$ python3 -q
>>> import numpy as np
>>> np.set_printoptions(precision=2, suppress=True, linewidth=200)
>>> m1 = np.load("sample8.npy")
>>> print(m1)
[[ 0  2]
 [-2  0]]
>>> proj = np.triu(np.array([[-2, 2], [-4, -3]]), 1) + np.eye(2)
>>> Y = proj @ m1 @ np.linalg.inv(proj)
>>> print(np.trace(Y), np.trace(m1))
0.0 0
>>> Y = np.array([[-3, 2, 2], [1, 0, 0]])
>>> print(np.linalg.matrix_rank(np.vstack([m1, Y.T])))
2
>>> print(Y.T @ m1.T)
[[ 2  6]
 [ 0 -4]
 [ 0 -4]]
>>> x = np.array([1, 2])
>>> y = m1 @ x
>>> print(y)
[ 4 -2]
>>> print(np.linalg.solve(m1, y + m1[:, 0]))
[2. 2.]
>>> print(np.linalg.solve(m1, y))
[1. 2.]
>>> f = np.array([0, 0, 2])
>>> print(np.convolve(m1[0], f))
[0 0 0 4]
>>> print(np.correlate(m1[0], m1[1], "full"))
[ 0  0 -4]
>>> blk = np.stack([m1, 4 * m1, m1[::-1]])
>>> print(np.linalg.matrix_rank(blk.reshape(3, -1)))
2
>>> q, _ = np.linalg.qr(np.array([[0.1, -0.7, -1.1], [1.3, -0.5, -1.3], [-1.5, -0.9, 0.5]]))
>>> E = 5 * q
>>> print(E)
[[-0.25 -2.97  4.01]
 [-3.27 -2.94 -2.38]
 [ 3.77 -2.74 -1.8 ]]
>>> f = np.array([1, -5, 1])
>>> Y = E + np.outer(f, np.eye(3)[0])
>>> print(round(float(np.linalg.det(Y) / np.linalg.det(E)), 2), round(1 + np.linalg.solve(E, f)[0], 2))
1.79 1.79
>>> print(Y)
[[ 0.75 -2.97  4.01]
 [-8.27 -2.94 -2.38]
 [ 4.77 -2.74 -1.8 ]]
>>> print(np.linalg.matrix_rank(np.linalg.inv(Y) - np.linalg.inv(E), tol=1e-8))
1
>>> theta = np.radians(72)
>>> r_ = np.eye(3)
>>> r_[2, 2] = r_[0, 0] = np.cos(theta)
>>> r_[2, 0], r_[0, 2] = -np.sin(theta), np.sin(theta)
>>> print(r_)
[[ 0.31  0.    0.95]
 [ 0.    1.    0.  ]
 [-0.95  0.    0.31]]
>>> Y = E @ r_.T
>>> print(np.linalg.svd(E, compute_uv=False), np.linalg.svd(Y, compute_uv=False))
[5. 5. 5.] [5. 5. 5.]
>>> x = np.array([3, 1, 0])
>>> print(round(np.linalg.det(r_), 2))
1.0
>>> q = E.astype(float).copy()
>>> for j in range(3):
...     q[:, j] -= q[:, :j] @ (q[:, :j].T @ q[:, j])
...     q[:, j] /= np.linalg.norm(q[:, j])
... 
>>> print(np.round(q.T @ E, 2) + 0)
[[5. 0. 0.]
 [0. 5. 0.]
 [0. 0. 5.]]
>>> rng = np.random.default_rng(74)
>>> lab = rng.permutation(3)
>>> print(lab)
[2 1 0]
>>> Y = E[lab][:, lab]
>>> print(np.sort(np.abs(np.linalg.eigvals(Y))))
[5. 5. 5.]
>>> print(round(np.linalg.det(Y), 2), round(float(np.linalg.det(E[lab])), 2))
125.0 -125.0
